$ python3 -q
>>> import numpy as np
>>> import numpy.linalg as la
>>> np.set_printoptions(suppress=True, linewidth=120)
>>> feats = np.loadtxt("sample9.csv", delimiter=",")
>>> feats
array([[-0.73, -1.55,  1.35,  2.19,  0.13, -1.88],
       [-0.52,  2.01,  0.79, -0.23, -0.03,  1.26],
       [ 0.4 ,  0.31, -0.71, -0.89, -0.05,  0.58],
       [ 1.09,  3.48, -2.08, -3.94, -0.24,  3.78]])
>>> # null space of dimension 4
>>> rk = la.matrix_rank(feats)
>>> rk
np.int64(2)
>>> N = la.svd(feats)[2][rk:].T
>>> N.shape
(6, 4)
>>> np.allclose(feats @ N, 0)
True
>>> print([int(la.matrix_rank(feats[:i])) for i in range(1, len(feats) + 1)])
[1, 2, 2, 2]
>>> print([int(la.matrix_rank(feats[:, :j + 1])) for j in range(6)])
[1, 2, 2, 2, 2, 2]
>>> la.matrix_rank(feats.T @ feats), la.matrix_rank(feats @ feats.T)
(np.int64(2), np.int64(2))
>>> vec = np.array([1, -2, 1, 2, -2, 2])
>>> np.round(feats @ (2 * vec), 3)
array([  8.16,  -3.26,  -2.9 , -15.58])
>>> np.round(np.einsum("ij,j->i", feats, vec), 3)
array([ 4.08, -1.63, -1.45, -7.79])
>>> np.round(feats @ np.ones(6), 3)
array([-0.49,  3.28, -0.36,  2.09])
>>> la.norm(feats @ vec) <= la.norm(feats, 2) * la.norm(vec) + 1e-9
np.True_
>>> print(np.sign((feats @ vec).round(6)))
[ 1. -1. -1. -1.]
>>> feats @ np.eye(6)[5]
array([-1.88,  1.26,  0.58,  3.78])
>>> np.round((feats * vec).sum(axis=1), 3)
array([ 4.08, -1.63, -1.45, -7.79])
>>> np.round(feats @ vec, 3)
array([ 4.08, -1.63, -1.45, -7.79])
>>> U, sv, Vt = la.svd(feats)
>>> sv.round(3) + 0
array([8.02 , 2.179, 0.   , 0.   ])
>>> M2 = U[:, :2] @ np.diag(sv[:2]) @ Vt[:2]
>>> print(np.round(np.abs(feats - M2).max(), 3))
0.0
>>> round(la.norm(feats - M2) / la.norm(feats), 3)
np.float64(0.0)
>>> print(M2.round(3))
[[-0.73 -1.55  1.35  2.19  0.13 -1.88]
 [-0.52  2.01  0.79 -0.23 -0.03  1.26]
 [ 0.4   0.31 -0.71 -0.89 -0.05  0.58]
 [ 1.09  3.48 -2.08 -3.94 -0.24  3.78]]
>>> la.matrix_rank(M2)
np.int64(2)
>>> round(la.norm(feats - M2, 2), 3), round(float(sv[2]), 3)
(np.float64(0.0), 0.0)
>>> arr = np.load("test6.npy")
>>> arr
array([[ 0,  0,  0, -4, -7, -5,  9],
       [ 0,  0,  4,  5,  6,  1,  0],
       [ 0, -4,  0,  5, -4, -2,  1],
       [ 4, -5, -5,  0, -2, -1, -7],
       [ 7, -6,  4,  2,  0,  6,  1],
       [ 5, -1,  2,  1, -6,  0, -3],
       [-9,  0, -1,  7, -1,  3,  0]])
>>> # rows and columns are dependent
>>> rk = la.matrix_rank(arr)
>>> rk
np.int64(6)
>>> N = la.svd(arr)[2][rk:].T
>>> print(np.round(N[:, 0] / N[np.abs(N[:, 0]).round(6).argmax(), 0], 3))
[-0.758 -0.835  1.    -0.708 -0.027 -0.298 -0.501]
>>> np.allclose(arr @ N, 0)
True
>>> print(N.shape)
(7, 1)
>>> np.round(np.sort(np.abs(la.eigvals(arr))), 3) + 0
array([ 0.   ,  5.236,  5.236, 11.377, 11.377, 15.432, 15.432])
>>> np.round(np.abs(la.eigvals(arr)).max(), 3)
np.float64(15.432)
>>> print(round(la.det(arr), 3))
0.0
>>> print(la.cond(arr) > 100)
True
>>> print(np.argsort(-la.norm(arr, axis=0).round(6), kind="stable")[:3])
[0 4 6]
>>> np.round(la.norm(arr, 2) / la.norm(arr), 3)
np.float64(0.549)
>>> U, sv, Vt = la.svd(arr, full_matrices=False)
>>> np.round(np.sqrt((sv ** 2).sum()), 3), np.round(la.norm(arr), 3)
(np.float64(28.107), np.float64(28.107))
>>> np.round(U.T @ U, 3) + 0
array([[1., 0., 0., 0., 0., 0., 0.],
       [0., 1., 0., 0., 0., 0., 0.],
       [0., 0., 1., 0., 0., 0., 0.],
       [0., 0., 0., 1., 0., 0., 0.],
       [0., 0., 0., 0., 1., 0., 0.],
       [0., 0., 0., 0., 0., 1., 0.],
       [0., 0., 0., 0., 0., 0., 1.]])
>>> sv.round(3) + 0
array([15.432, 15.432, 11.377, 11.377,  5.236,  5.236,  0.   ])
>>> print(np.allclose(U * sv @ Vt, arr))
True
>>> r0 = np.array([-7, 7, 9])
>>> np.polyval(r0, arr[2])
array([   9, -131,    9, -131, -131,  -33,    9])
